In [1]: import numpy as np

In [2]: import numpy.linalg as la

In [3]: np.set_printoptions(precision=3, suppress=True, linewidth=120, legacy="1.25")

In [4]: tidy = lambda a: np.round(a, 3) + 0

In [5]: X = np.load("layer18.npy")

In [6]: X
Out[6]: 
array([[3, 0, 3, 0, 3, 0],
       [5, 0, 5, 0, 5, 0],
       [3, 8, 3, 8, 3, 8],
       [3, 0, 3, 0, 3, 0],
       [5, 0, 5, 0, 5, 0],
       [3, 8, 3, 8, 3, 8]])

In [7]: [round(float(x), 3) for x in la.svd(X, compute_uv=False)[:3]]
Out[7]: [21.867, 12.799, 0.0]

In [8]: tidy(la.norm(X, 2) / la.norm(X))
Out[8]: 0.863

In [9]: np.argsort(-la.norm(X, axis=0).round(6), kind="stable")[:3]
Out[9]: array([1, 3, 5])

In [10]: la.cond(X) > 100
Out[10]: True

In [11]: U, s, Vt = la.svd(X)

In [12]: V = Vt[:(s > 1e-8).sum()]

In [13]: rng = np.random.default_rng(136038)

In [14]: x0 = X[1] + -3 * X[5] + rng.integers(2) * np.eye(6)[2]

In [15]: x0
Out[15]: array([ -4., -24.,  -3., -24.,  -4., -24.])

In [16]: tidy(V.T @ V)
Out[16]: 
array([[0.333, 0.   , 0.333, 0.   , 0.333, 0.   ],
       [0.   , 0.333, 0.   , 0.333, 0.   , 0.333],
       [0.333, 0.   , 0.333, 0.   , 0.333, 0.   ],
       [0.   , 0.333, 0.   , 0.333, 0.   , 0.333],
       [0.333, 0.   , 0.333, 0.   , 0.333, 0.   ],
       [0.   , 0.333, 0.   , 0.333, 0.   , 0.333]])

In [17]: np.allclose(V.T @ V @ x0, x0)
Out[17]: False

In [18]: data = np.load("block8.npy")

In [19]: data
Out[19]: 
array([[ 0, -1, -2],
       [ 3, -3, -2],
       [ 1,  1, -3],
       [-3,  1, -3],
       [-2,  2, -3],
       [-2,  3,  3],
       [ 0,  0, -1],
       [ 3, -1,  3],
       [-2,  0, -2]])

In [20]: P = data @ la.solve(data.T @ data, data.T)

In [21]: tidy(P @ data[:, 1])
Out[21]: array([-1., -3.,  1.,  1.,  2.,  3.,  0., -1.,  0.])

In [22]: np.allclose(P @ P, P)
Out[22]: True

In [23]: Q, R = la.qr(data)

In [24]: tidy(abs(R[0, 0])), tidy(la.norm(data[:, 0]))
Out[24]: (6.325, 6.325)

In [25]: np.allclose(R.T @ R, data.T @ data)
Out[25]: True

In [26]: Y = np.c_[data[:, :1] @ np.array([[4]]), np.array([3, 8, 3, 1, 4, 1, 7, 7, 8])]

In [27]: Y
Out[27]: 
array([[  0,   3],
       [ 12,   8],
       [  4,   3],
       [-12,   1],
       [ -8,   4],
       [ -8,   1],
       [  0,   7],
       [ 12,   7],
       [ -8,   8]])

In [28]: tidy(la.norm(Y - data @ la.lstsq(data, Y)[0], axis=0))
Out[28]: array([ 0.   , 14.282])

In [29]: tidy(la.norm(la.qr(data)[0].T @ Y, axis=0) ** 2 / ((Y ** 2).sum(axis=0) + 1e-12))
Out[29]: array([1.   , 0.221])

In [30]: la.matrix_rank(Y)
Out[30]: 2

In [31]: la.matrix_rank(np.c_[data, Y])
Out[31]: 4

In [32]: w1 = np.array([[1, 0, 0, 2, 2, 5], [4, 0, 0, 0, 0, 2], [5, 4, 0, 0, 0, 3]])

In [33]: b = np.array([1, 1, 2, 1, 2, 2])

In [34]: H = np.maximum(data @ w1 + b, 0)

In [35]: la.matrix_rank(H)
Out[35]: 6

In [36]: tidy((H > 0).mean(axis=0))
Out[36]: array([0.222, 0.222, 1.   , 0.556, 0.556, 0.333])

In [37]: H
Out[37]: 
array([[ 0,  0,  2,  1,  2,  0],
       [ 0,  0,  2,  7,  8,  5],
       [ 0,  0,  2,  3,  4,  0],
       [ 0,  0,  2,  0,  0,  0],
       [ 0,  0,  2,  0,  0,  0],
       [26, 13,  2,  0,  0,  7],
       [ 0,  0,  2,  1,  2,  0],
       [15, 13,  2,  7,  8, 24],
       [ 0,  0,  2,  0,  0,  0]])

In [38]: W2 = np.array([[1, -1], [-1, 1], [-1, 2], [-2, 2], [2, 1], [0, 2]])

In [39]: w1 @ W2
Out[39]: 
array([[ 1, 15],
       [ 4,  0],
       [ 1,  5]])

In [40]: H @ W2
Out[40]: 
array([[ 0,  8],
       [ 0, 36],
       [ 0, 14],
       [-2,  4],
       [-2,  4],
       [11,  5],
       [ 0,  8],
       [ 2, 72],
       [-2,  4]])

In [41]: Y = np.c_[H[:, :5] @ np.array([[-2, 0, 2, 1, -1],
    ...:     [-2, 2, -2, -2, 0],
    ...:     [2, 2, 2, -2, -1],
    ...:     [-1, 0, 1, 0, 1],
    ...:     [1, -1, 2, 1, -1]]), np.array([2, 2, 1, 2, 3, 3, 2, 1, 3])]

In [42]: Y
Out[42]: 
array([[  5,   2,   9,  -2,  -3,   2],
       [  5,  -4,  27,   4,  -3,   2],
       [  5,   0,  15,   0,  -3,   1],
       [  4,   4,   4,  -4,  -2,   2],
       [  4,   4,   4,  -4,  -2,   3],
       [-74,  30,  30,  -4, -28,   3],
       [  5,   2,   9,  -2,  -3,   2],
       [-51,  22,  31,  -7, -18,   1],
       [  4,   4,   4,  -4,  -2,   3]])

In [43]: tidy(la.norm(la.qr(H)[0].T @ Y, axis=0) ** 2 / ((Y ** 2).sum(axis=0) + 1e-12))
Out[43]: array([1.   , 1.   , 1.   , 1.   , 1.   , 0.985])

In [44]: tidy(la.norm(Y - H @ la.lstsq(H, Y)[0], axis=0))
Out[44]: array([0.   , 0.   , 0.   , 0.   , 0.   , 0.816])

In [45]: la.matrix_rank(Y)
Out[45]: 6

In [46]: K = np.load("data.npy")

In [47]: K
Out[47]: 
array([[  4.315,   0.887,  -1.12 ,  -1.356,   5.99 ,  -0.299,   0.329,   1.617,  -4.461],
       [-16.272,   2.807,   3.599,   4.823, -18.53 , -14.809,  -6.678,   9.665,  -0.184],
       [  0.159,  -3.219,   3.217,  -1.358,  -3.054,   6.26 ,   1.221,  -8.283,   8.176],
       [ -0.233,  -7.039,   0.067,  -0.457,  -1.188,   7.575,   3.423,  -7.33 ,   9.605],
       [ -1.717,   2.653,   3.348,  -1.081,   2.421,  -5.034,  -1.283,   5.221,  -4.591],
       [ -0.769,   3.427,   1.309,   1.004,   1.852,  -4.791,  -2.594,   4.968,  -5.579],
       [ -0.049,   2.218,  -1.249,   2.407,  -2.636,  -4.333,  -4.061,   2.565,  -3.562],
       [ 18.971,  -3.275,  -2.225,  -7.183,  19.279,  20.183,   8.719, -15.906,   3.659],
       [ -2.439,   1.364,   2.912,  -0.172,  -2.618,  -3.627,  -2.128,   1.336,  -0.142],
       [  0.798,  -0.15 ,   1.329,  -2.533,   3.787,   2.998,   3.543,  -0.835,   0.177],
       [ -3.858,   0.789, -13.932,   8.79 ,  -6.972,  -7.398,  -3.534,   9.729,  -5.01 ],
       [  7.669,  -0.802,  -4.749,  -0.865,   5.358,   4.805,   1.113,  -3.83 ,  -0.298],
       [ -1.673,   2.253,  -1.998,   0.329,   3.33 ,  -5.927,  -0.443,   8.1  ,  -5.854],
       [-21.269,   3.675,  -9.71 ,  15.273, -27.833, -25.874, -13.6  ,  20.936,  -5.635],
       [  9.274,  -1.402,  -9.641,   0.79 ,   5.613,  10.113,   4.167,  -6.665,   0.907],
       [  4.251,   1.243, -12.073,   7.051,   0.601,  -2.182,  -4.232,   3.669,  -5.918],
       [ -6.132,  -3.808,  -2.24 ,   3.067,  -7.582,   2.085,   1.804,  -0.773,   5.505],
       [  8.531,  -1.741,  -5.649,   0.53 ,   7.973,   4.113,   0.006,  -2.675,  -1.301],
       [ -3.639,   0.454,  -7.328,   7.146,  -8.572,  -6.195,  -5.075,   5.25 ,  -2.978],
       [ 12.042,  -5.696,  23.249, -20.505,  19.012,  24.465,  14.207, -25.415,  16.3  ],
       [ -7.626,  -4.595,  12.992,  -4.184,  -4.707,   0.991,   1.245,  -4.733,  10.17 ],
       [ -1.222,   0.484, -16.291,   8.39 ,  -4.795,  -1.37 ,   0.212,   6.736,  -4.638],
       [ -7.835,  -1.915,  -9.369,   8.856, -13.99 ,  -5.581,  -3.863,   4.9  ,   1.776],
       [ -6.947,  -2.12 ,   9.999,  -3.438,  -8.095,   3.511,   2.859,  -6.725,   9.116],
       [ 11.13 ,  -0.423,  -0.144,  -1.639,   9.446,   7.107,  -0.496,  -7.305,  -0.302],
       [ -9.548,   5.339,   9.019,  -0.414,  -7.405, -11.282,  -4.254,   7.838,  -4.23 ],
       [ -3.421,  -1.632,  -2.858,   3.806,  -8.206,  -2.87 ,  -3.508,   0.164,   3.341],
       [ -6.044,   2.005,  -3.986,   3.271,  -4.972,  -6.88 ,  -1.281,   7.798,  -3.352],
       [ -6.829,  -3.565,   9.25 ,  -2.352,  -9.249,   3.162,   1.298,  -7.372,  10.819],
       [ -5.428,  -0.173,  -2.517,   0.63 ,  -3.31 ,  -0.75 ,   4.359,   4.4  ,  -0.55 ],
       [  7.237,   2.035,  -7.121,   3.186,   5.828,   0.394,  -2.62 ,   1.784,  -6.453],
       [  8.931,   0.17 ,   5.562,  -8.617,  13.923,  10.989,   7.581,  -7.889,   0.952],
       [ -2.653,   0.836,  -6.071,   6.152,  -2.186,  -8.998,  -6.047,   8.916,  -4.963]])

In [48]: x0 = np.array([2, 2, 0])

In [49]: y = data @ x0

In [50]: b, lr = np.zeros(3), 1 / la.norm(data, 2) ** 2

In [51]: for i in range(40):
    ...:     b -= lr * data.T @ (data @ b - y)
    ...:     if i % 10 == 0: print(i, round(la.norm(data @ b - y), 3))
    ...: 
0 6.273
10 2.394
20 0.914
30 0.349

In [52]: tidy(la.cond(data))
Out[52]: 3.301

In [53]: tidy(b)
Out[53]: array([1.964, 1.955, 0.011])

In [54]: cov = np.cov(K, rowvar=False)

In [55]: cov.shape
Out[55]: (9, 9)

In [56]: cov = K.T @ K

In [57]: (K @ K.T).shape
Out[57]: (33, 33)

In [58]: np.allclose(cov, cov.T)
Out[58]: True

In [59]: tidy(la.eigvalsh(cov)[::-1])
Out[59]: array([11578.195,  3189.66 ,  1200.815,   205.486,    59.658,    10.298,     2.933,     0.379,     0.148])

In [60]: Xs = (K - K.mean(axis=0)) / K.std(axis=0)

In [61]: tidy(Xs.std(axis=0))
Out[61]: array([1., 1., 1., 1., 1., 1., 1., 1., 1.])

In [62]: np.argwhere(np.abs(Xs) > 2)
Out[62]: 
array([[ 3,  1],
       [ 7,  0],
       [ 7,  4],
       [ 7,  5],
       [13,  0],
       [13,  3],
       [13,  4],
       [13,  5],
       [13,  6],
       [13,  7],
       [19,  2],
       [19,  3],
       [19,  4],
       [19,  5],
       [19,  6],
       [19,  7],
       [19,  8],
       [25,  1]])

In [63]: b = la.lstsq(np.delete(Xs, 4, axis=1), Xs[:, 4])[0]

In [64]: tidy(b)
Out[64]: array([1.562, 0.001, 0.682, 0.162, 0.644, 0.173, 1.771, 0.475])

In [65]: np.abs(b).argmax()
Out[65]: 6
